% ipython --no-banner

In [1]: import numpy as np

In [2]: np.set_printoptions(suppress=True, linewidth=120)

In [3]: def rnd(a):
   ...:     return np.round(a, 3) + 0
   ...: 

In [4]: arr = np.loadtxt("m.csv", delimiter=",")

In [5]: arr
Out[5]: 
array([[-4.,  1.,  0.,  2.],
       [-4., -1.,  2.,  4.],
       [-4.,  0.,  2.,  4.],
       [ 0.,  1., -2., -2.]])

In [6]: other = np.array([[2, 0, 3], [0, 1, 3]])

In [7]: basis = np.kron(other, arr)

In [8]: rnd(np.linalg.norm(basis, 2)), rnd(np.linalg.norm(other, 2) * np.linalg.norm(arr, 2))
Out[8]: (np.float64(43.643), np.float64(43.643))

In [9]: basis
Out[9]: 
array([[ -8.,   2.,   0.,   4.,  -0.,   0.,   0.,   0., -12.,   3.,   0.,   6.],
       [ -8.,  -2.,   4.,   8.,  -0.,  -0.,   0.,   0., -12.,  -3.,   6.,  12.],
       [ -8.,   0.,   4.,   8.,  -0.,   0.,   0.,   0., -12.,   0.,   6.,  12.],
       [  0.,   2.,  -4.,  -4.,   0.,   0.,  -0.,  -0.,   0.,   3.,  -6.,  -6.],
       [ -0.,   0.,   0.,   0.,  -4.,   1.,   0.,   2., -12.,   3.,   0.,   6.],
       [ -0.,  -0.,   0.,   0.,  -4.,  -1.,   2.,   4., -12.,  -3.,   6.,  12.],
       [ -0.,   0.,   0.,   0.,  -4.,   0.,   2.,   4., -12.,   0.,   6.,  12.],
       [  0.,   0.,  -0.,  -0.,   0.,   1.,  -2.,  -2.,   0.,   3.,  -6.,  -6.]])

In [10]: arr @ arr
Out[10]: 
array([[ 12.,  -3.,  -2.,  -8.],
       [ 12.,   1.,  -6., -12.],
       [  8.,   0.,  -4.,  -8.],
       [  4.,  -3.,   2.,   0.]])

In [11]: rnd(np.linalg.matrix_power(arr, 3))
Out[11]: 
array([[-28.,   7.,   6.,  20.],
       [-28.,  -1.,  14.,  28.],
       [-16.,   0.,   8.,  16.],
       [-12.,   7.,  -2.,   4.]])

In [12]: np.trace(arr)
Out[12]: np.float64(-5.0)

In [13]: (arr + arr.T) / 2
Out[13]: 
array([[-4. , -1.5, -2. ,  1. ],
       [-1.5, -1. ,  1. ,  2.5],
       [-2. ,  1. ,  2. ,  1. ],
       [ 1. ,  2.5,  1. , -2. ]])

In [14]: print(rnd(np.sort(np.abs(np.linalg.eigvals(arr)))))
[0. 1. 2. 2.]

In [15]: print(rnd(np.abs(np.linalg.eigvals(arr)).max()))
2.0

In [16]: np.allclose(arr @ arr.T, arr.T @ arr)
Out[16]: False

In [17]: rng = np.random.default_rng(837)

In [18]: labels = rng.permutation(4)

In [19]: labels
Out[19]: array([0, 1, 3, 2])

In [20]: other = arr[labels][:, labels]

In [21]: np.trace(other)
Out[21]: np.float64(-5.0)

In [22]: other
Out[22]: 
array([[-4.,  1.,  2.,  0.],
       [-4., -1.,  4.,  2.],
       [ 0.,  1., -2., -2.],
       [-4.,  0.,  4.,  2.]])

In [23]: E = np.load("x.npy")

In [24]: E
Out[24]: 
array([[4., 1., 1., 1.],
       [1., 4., 1., 1.],
       [1., 1., 4., 1.],
       [1., 1., 1., 4.]])

In [25]: rnd(np.linalg.det(E.T))
Out[25]: np.float64(189.0)

In [26]: rnd(np.poly(E))
Out[26]: array([   1.,  -16.,   90., -216.,  189.])

In [27]: ev, evecs = np.linalg.eig(E)

In [28]: rnd(ev)
Out[28]: array([3., 7., 3., 3.])

In [29]: rnd(np.sort(np.linalg.eigvals(E.T)))
Out[29]: array([3., 3., 3., 7.])

In [30]: rnd(E @ evecs[:, 0] - ev[0] * evecs[:, 0])
Out[30]: array([0., 0., 0., 0.])

In [31]: rnd(np.sort(np.linalg.eigvals(E @ E)))
Out[31]: array([ 9.,  9.,  9., 49.])

In [32]: print(rnd(np.linalg.norm(E[1] - E[0])))
4.243

In [33]: rnd(np.linalg.norm(E) ** 2 / np.linalg.norm(E, 2) ** 2)
Out[33]: np.float64(1.551)

In [34]: rnd(np.linalg.norm(E, "nuc"))
Out[34]: np.float64(16.0)

In [35]: rnd(np.linalg.norm(E, 1)), rnd(np.linalg.norm(E, np.inf))
Out[35]: (np.float64(7.0), np.float64(7.0))

In [36]: rnd(np.linalg.norm(E, 2))
Out[36]: np.float64(7.0)

In [37]: E[1] @ E[0]
Out[37]: np.float64(10.0)
